>>> import numpy as np
>>> import numpy.linalg as la
>>> np.set_printoptions(precision=2, suppress=True, linewidth=200)
>>> basis = np.sign(np.array([[0, 1, -2, 4], [1, -1, 3, -4], [-4, -2, 2, 4], [1, 1, -5, 4]]))
>>> other = (np.tril(basis, -1) + np.eye(4)) @ (np.triu(basis, 1) + np.eye(4))
>>> evals = np.array([0, 0, 1, -2])
>>> A = np.rint(other * evals @ la.inv(other)) + 0
>>> print(A)
[[ 0. -1. -2. -1.]
 [ 0.  0.  0.  0.]
 [ 0.  1. -2. -3.]
 [ 0. -1.  0.  1.]]
>>> w1 = np.array([[1, 1, 0, 2, 3, 2],
...     [3, 1, 3, 1, 3, 3],
...     [3, 0, 2, 0, 3, 0],
...     [0, 0, 0, 1, 3, 1]])
>>> c = np.array([0, -1, 0, 2, -2, 0])
>>> hid = np.maximum(A @ w1 + c, 0)
>>> print(la.matrix_rank(hid))
1
>>> print((hid > 0).astype(int))
[[0 0 0 0 0 0]
 [0 0 0 1 0 0]
 [0 0 0 0 0 0]
 [0 0 0 1 0 0]]
>>> basis = np.array([[0, 2], [2, 0], [2, 2], [1, 0], [2, 0], [0, 0]])
>>> print(w1 @ basis)
[[10  2]
 [15 12]
 [10 10]
 [ 7  0]]
>>> print(hid @ basis)
[[0. 0.]
 [2. 0.]
 [0. 0.]
 [2. 0.]]
>>> print((hid @ basis).round(6).argmax(axis=1))
[0 0 0 0]
>>> left, sig, Vh = la.svd(A)
>>> V = Vh[:(sig > 1e-8).sum()]
>>> rng = np.random.default_rng(83391)
>>> x0 = A[0] + -1 * A[2] + rng.integers(2) * np.eye(4)[1]
>>> print(x0)
[ 0. -2.  0.  2.]
>>> print(np.diag(V.T @ V))
[0.   0.67 0.67 0.67]
>>> print(V.T @ V)
[[ 0.    0.    0.    0.  ]
 [ 0.    0.67  0.33 -0.33]
 [ 0.    0.33  0.67  0.33]
 [ 0.   -0.33  0.33  0.67]]
>>> print(la.matrix_rank(np.vstack([A, x0])))
2
>>> print(np.round(A @ la.pinv(A) @ A, 2) + 0)
[[ 0. -1. -2. -1.]
 [ 0.  0.  0.  0.]
 [ 0.  1. -2. -3.]
 [ 0. -1.  0.  1.]]
>>> print(np.unique(A.round(6), axis=0).shape)
(4, 4)
>>> print(round(np.trace(la.pinv(A) @ A), 2))
2.0
>>> left, sig, Vh = la.svd(A)
>>> print(np.argmax(sig[:-1] / (sig[1:] + 1e-6)) + 1)
2
>>> other = left[:, :2] @ np.diag(sig[:2]) @ Vh[:2]
>>> print(other.round(2) + 0)
[[ 0. -1. -2. -1.]
 [ 0.  0.  0.  0.]
 [ 0.  1. -2. -3.]
 [ 0. -1.  0.  1.]]
>>> print(np.round(la.norm(A - other) / la.norm(A), 2))
0.0
>>> print(la.matrix_rank(other))
2
>>> X = np.load("run9.npy")
>>> print(X)
[[ 0.1  -0.43  1.03 -0.61 -0.36  0.05  0.23]
 [-0.45  1.31 -0.55  1.25  0.32 -0.06  1.03]
 [ 0.19 -0.57 -0.5  -0.39 -0.17 -0.08 -0.81]
 [ 0.6  -0.48  0.92 -0.78 -0.42 -0.04 -0.19]
 [-0.1  -0.09  0.13 -0.95 -0.27  0.34 -0.6 ]]
>>> other = X / np.sqrt((X ** 2).mean(axis=1, keepdims=True))
>>> print(other[4])
[-0.22 -0.2   0.28 -2.06 -0.59  0.74 -1.3 ]
>>> print(la.matrix_rank(other) == la.matrix_rank(X))
True
